% python3 -q
>>> import numpy as np
>>> from numpy import linalg as LA
>>> np.set_printoptions(precision=2, suppress=True, linewidth=200)
>>> rd = lambda a: np.round(a, 2) + 0
>>> K = np.load("a.npy")
>>> K
array([[-15,   3,   9,  -3, -15,   0, -12,  -6,  12,   9,  -3],
       [-10,   2,   6,  -2, -10,   0,  -8,  -4,   8,   6,  -2],
       [-15,   3,   9,  -3, -15,   0, -12,  -6,  12,   9,  -3],
       [-10,   2,   6,  -2, -10,   0,  -8,  -4,   8,   6,  -2],
       [-10,   2,   6,  -2, -10,   0,  -8,  -4,   8,   6,  -2]])
>>> U, s, Vh = LA.svd(K)
>>> np.argmax(s[:-1] / (s[1:] + 1e-6)) + 1
np.int64(1)
>>> rd(s)
array([56.66,  0.  ,  0.  ,  0.  ,  0.  ])
>>> B = U[:, :1] @ np.diag(s[:1]) @ Vh[:1]
>>> LA.matrix_rank(B)
np.int64(1)
>>> rd(B)
array([[-15.,   3.,   9.,  -3., -15.,   0., -12.,  -6.,  12.,   9.,  -3.],
       [-10.,   2.,   6.,  -2., -10.,   0.,  -8.,  -4.,   8.,   6.,  -2.],
       [-15.,   3.,   9.,  -3., -15.,   0., -12.,  -6.,  12.,   9.,  -3.],
       [-10.,   2.,   6.,  -2., -10.,   0.,  -8.,  -4.,   8.,   6.,  -2.],
       [-10.,   2.,   6.,  -2., -10.,   0.,  -8.,  -4.,   8.,   6.,  -2.]])
>>> rd(LA.norm(K - B) / LA.norm(K))
np.float64(0.0)
>>> print(rd(LA.norm(K - B, 2)), rd(s[1]))
0.0 0.0
>>> LA.matrix_rank(B, rtol=0.1)
np.int64(1)
>>> LA.cond(B) > 100
np.True_
>>> np.unique(K.round(6), axis=0).shape
(2, 11)
>>> print(rd(K @ LA.pinv(K) @ K))
[[-15.   3.   9.  -3. -15.   0. -12.  -6.  12.   9.  -3.]
 [-10.   2.   6.  -2. -10.   0.  -8.  -4.   8.   6.  -2.]
 [-15.   3.   9.  -3. -15.   0. -12.  -6.  12.   9.  -3.]
 [-10.   2.   6.  -2. -10.   0.  -8.  -4.   8.   6.  -2.]
 [-10.   2.   6.  -2. -10.   0.  -8.  -4.   8.   6.  -2.]]
>>> rd(np.trace(LA.pinv(K) @ K))
np.float64(1.0)
>>> np.abs(np.diag(LA.qr(K)[1])) > 1e-9
array([ True, False, False, False, False])
>>> print(np.allclose(K[:-1].T @ LA.lstsq(K[:-1].T, K[-1])[0], K[-1]))
True
>>> LA.lstsq(K[:-1].T, K[-1])[2]
np.int32(1)
>>> feats = np.loadtxt("sample18.csv", delimiter=",")
>>> feats
array([[ -1. ,   0.3,  -1. ,   0.7,   1.2,  -0.6,  -0.8,   1.5,   0.3,  -0.3,  -1.3,  -1.2],
       [ -0.4,   0.6,   1. ,   0.8,  -0.2,  -1.9,   0.4,   0.9,  -1.5,  -0.5,  -0.4,   1.9],
       [  0.6,   0.9,   1.7,  -0.9,   0.8,   0.1,   0. ,   0.2,  -1. ,   1. ,   0.2,   0.6],
       [  0.4,   1.2,  -0.8,  -0.5,   2.4,  -0.3,  -0.6,   0.8,   2.6,   0.2,  -0.2,   0.7],
       [  2.2,  -0.4,   0.6,  -1.1,   0.4,   0.1,  -0.8,   0.6,  -0.5,  -0.1,   0. ,   0.3],
       [ -0.5,  -0.9,  -1.5,  -0.2,  -1. ,  -1.2,  -0.3,   2. ,  -0.4,  -0.6,  -1.2,  -1.2],
       [ -0.2,   0.9,  -0.7,  -0.3,  -0.6,   0.1,  -0.1,   0.6,  -0.8,  -0.2,   1.8,   1.2],
       [  1.5,   0.6,  -0.2,   0.5,   0.1,  -1.8,  -0.7,  -0.2,  -1.2,   0.3,   0.6,   0.2],
       [  0.6,  -1.9,   0.7,   0.1,  -0.1,   1.5,   0.3,  -1.3,  -0.1,   0.7,  -0.9,   0.2],
       [  0. ,  -0.9,   0.5,   0.6,  -0.2,  -0.2,   0.5,  -0.3,   0.7,   0.7,   0.1,   0.7],
       [ -0.4,  -0.9,   1. ,  -0.2,   1. ,  -1. ,   0. ,  -0.6,   0.1,   2.2,   0.5,  -0.2],
       [ -0.8,  -0.6,  -1. ,  -0.8,   0.6,  -0.6,  -0.7,   0.9,   0.5,   1. ,  -0.8,  -0.2],
       [  1.3,   0.8,  -0.4,   1.1,  -0.2,   0.2,  -0.6,  -0.3,  -0.6,   0.7,   0.2,   0.5],
       [  0.4,   1. ,   0.7,   1.2,   1. ,   1.8,  -0.4,   0.6,  -0.7,  -2. ,   0.9,   0.8],
       [  0.6,  -2.6,  -0.8,  -1.2,  -1.7,  -0.2,  -0.1,   0.2,  -0.2,   1.8,  -0.1,   1. ],
       [  1. ,   1. ,   2. ,   7. ,  -7.5,   1. ,   6.5,   1.5, -10. ,  -0.5,   7.5,  11.5],
       [ -0.2,   1.1,   1.8,   0.4,  -1. ,  -0.7,  -1.1,   0.1,   2.3,  -2.1,   0.1,   2.6],
       [  0.4,  -0.7,   0.7,   0. ,   1.6,  -0.4,   1.1,  -1.4,   0.7,  -0.2,   0.4,  -0.5],
       [ -0.2,   0.1,  -0.2,   0.3,   1.4,  -0.6,  -1.1,   0.8,  -1.8,   0.1,  -0.1,  -1. ],
       [  0.4,   0.2,   1.6,  -1.1,  -1.2,  -0.7,   0.3,   0.1,   0.3,  -0.7,  -0.2,  -1.4],
       [  0.9,   0.4,  -2. ,  -1.3,   0.5,  -1.4,  -1.6,   1.4,  -0.9,  -0.7,   0. ,   1.7],
       [  0. ,  -0.4,   0.1,  -0.4,  -1.2,  -0.4,  -0.8,  -0.1,   0. ,  -1.4,  -1.4,  -0.9],
       [  0. ,  -2. ,   0.7,  -0.8,  -0.1,  -0.2,  -0.4,  -1.1,   0.8,  -0.3,  -0.8,   1.2],
       [  0.4,   2.3,  -1.6,  -2.3,   0.9,   0.3,   1. ,   1.4,  -0.4,  -0.2,   0.3,   0.4],
       [  0.4,   0.3,  -1.3,   0. ,  -0.5,  -1.9,  -0.2,  -0.8,   1.1,   2. ,  -1. ,  -0.1],
       [  0.5,   0.5,   1.4,  -0.1,   1.5,   0. ,  -0.3,  -0.3,  -0.1,  -1. ,  -0.7,   1.1],
       [ -2.4,  -0.3,   1. ,   1.2,  -0.9,   1.6,   0.6,  -1.9,   0.3,   2.2,   0.5,   0.2],
       [  0.1,  -1.5,  -0.3,   0.1,  -1. ,   0.9,   2.2,   0.3,  -0.5,   1.4,   0.8,  -0.5],
       [ -0.5,  -0.5,  -0.3,   1.3,   0.3,   0.3,   0.2,   2.2,  -0.3,  -0.9,   0. ,   0.9],
       [ -0.3,   1.9,   1.3,   0.9,   0.9,  -0.2,   1.2,   0.3,   2. ,   1.5,   0.1,   1.2],
       [  0.1,  -0.4,  -0.8,   1.6,  -1.7,   0.4,  -1.1,   0.5,  -0.3,   1. ,   0.6,   0.7],
       [ -1.2,   0.9,   0.7,   2.1,  -0.3,   1.8,   1.4,   0.5,  -2.1,   1.4,  -0.3,  -0.8],
       [ -0.1,   0.3,  -0.2,  -0.4,  -0.7,   1.4,   0.6,  -0.1,  -0.5,   0. ,   0. ,  -0.9]])
>>> labels = feats[:, 11] > np.median(feats[:, 11])
>>> f = feats[labels].mean(axis=0) - feats[~labels].mean(axis=0)
>>> rd(f)
array([ 0.3 ,  0.4 ,  0.38,  0.7 , -0.38,  0.02,  0.03,  0.36, -0.25, -0.54,  0.82,  2.22])
>>> np.argsort(-np.abs(f).round(6), kind="stable")
array([11, 10,  3,  9,  1,  2,  4,  7,  0,  8,  6,  5])
